$ python -q
>>> import numpy as np
>>> from numpy import linalg as LA
>>> np.set_printoptions(suppress=True, linewidth=140)
>>> f = np.array([2, -8, 5])
>>> mat = f[np.abs(np.subtract.outer(np.arange(3), np.arange(3)))]
>>> mat
array([[ 2, -8,  5],
       [-8,  2, -8],
       [ 5, -8,  2]])
>>> def softmax(z):
...     e = np.exp(z - z.max(axis=-1, keepdims=True))
...     return e / e.sum(axis=-1, keepdims=True)
... 
>>> np.round(softmax(mat[0] + 3), 2) + 0
array([0.05, 0.  , 0.95])
>>> np.round(softmax(mat).sum(axis=1), 2)
array([1., 1., 1.])
>>> att = mat @ mat.T / np.sqrt(3)
>>> np.round(softmax(att)[0] @ mat, 2)
array([ 2.02, -8.  ,  4.98])
>>> np.trace(mat)
np.int64(6)
>>> round(float(np.abs(LA.eigvals(mat)).max()), 2)
16.09
>>> mat @ mat
array([[ 93, -72,  84],
       [-72, 132, -72],
       [ 84, -72,  93]])
>>> LA.matrix_power(mat, 2)
array([[ 93, -72,  84],
       [-72, 132, -72],
       [ 84, -72,  93]])
>>> round(float(LA.det(mat)), 2)
342.0
>>> theta = np.radians(120)
>>> r_ = np.eye(3)
>>> r_[1, 1] = r_[2, 2] = np.cos(theta)
>>> r_[1, 2], r_[2, 1] = -np.sin(theta), np.sin(theta)
>>> r_.round(2)
array([[ 1.  ,  0.  ,  0.  ],
       [ 0.  , -0.5 , -0.87],
       [ 0.  ,  0.87, -0.5 ]])
>>> out = mat @ r_.T
>>> np.round(LA.svd(mat, compute_uv=False), 2), np.round(LA.svd(out, compute_uv=False), 2)
(array([16.09,  7.09,  3.  ]), array([16.09,  7.09,  3.  ]))
>>> np.allclose(LA.norm(mat, axis=1), LA.norm(out, axis=1))
True
>>> np.allclose(mat @ mat.T, out @ out.T)
True
>>> feats = np.loadtxt("mat.csv", delimiter=",")
>>> feats
array([[ 1., -2.,  4.],
       [ 1., -1.,  1.],
       [ 1.,  0.,  0.],
       [ 1.,  1.,  1.]])
>>> P = feats @ LA.solve(feats.T @ feats, feats.T)
>>> np.round(np.diag(P), 2)
array([0.95, 0.55, 0.55, 0.95])
>>> round(float(np.trace(P)), 2)
3.0
>>> out = LA.inv(mat)
>>> (np.abs(out) > 1e-9).astype(int)
array([[1, 1, 1],
       [1, 1, 1],
       [1, 1, 1]])
>>> np.round(LA.inv(out), 2)
array([[ 2., -8.,  5.],
       [-8.,  2., -8.],
       [ 5., -8.,  2.]])
>>> np.allclose(out, mat.T)
False
>>> vec = np.array([3, 1, -1])
>>> target = feats @ vec
>>> target
array([-3.,  1.,  3.,  3.])
>>> np.round(LA.solve(feats.T @ feats, feats.T @ target), 2)
array([ 3.,  1., -1.])
>>> rng = np.random.default_rng(597360)
>>> target = target + 0.3 * rng.normal(size=4)
>>> target.round(2)
array([-3.46,  1.05,  3.06,  3.07])
>>> c, *_ = LA.lstsq(feats, target)
>>> c.round(2)
array([ 3.14,  1.04, -1.12])
>>> np.round(LA.norm(target - feats @ c), 2)
np.float64(0.11)
>>> [round(float(LA.norm(LA.solve(feats.T @ feats + lam * np.eye(3), feats.T @ target))), 2) for lam in (0, 1, 10, 100)]
[3.49, 2.37, 0.73, 0.12]
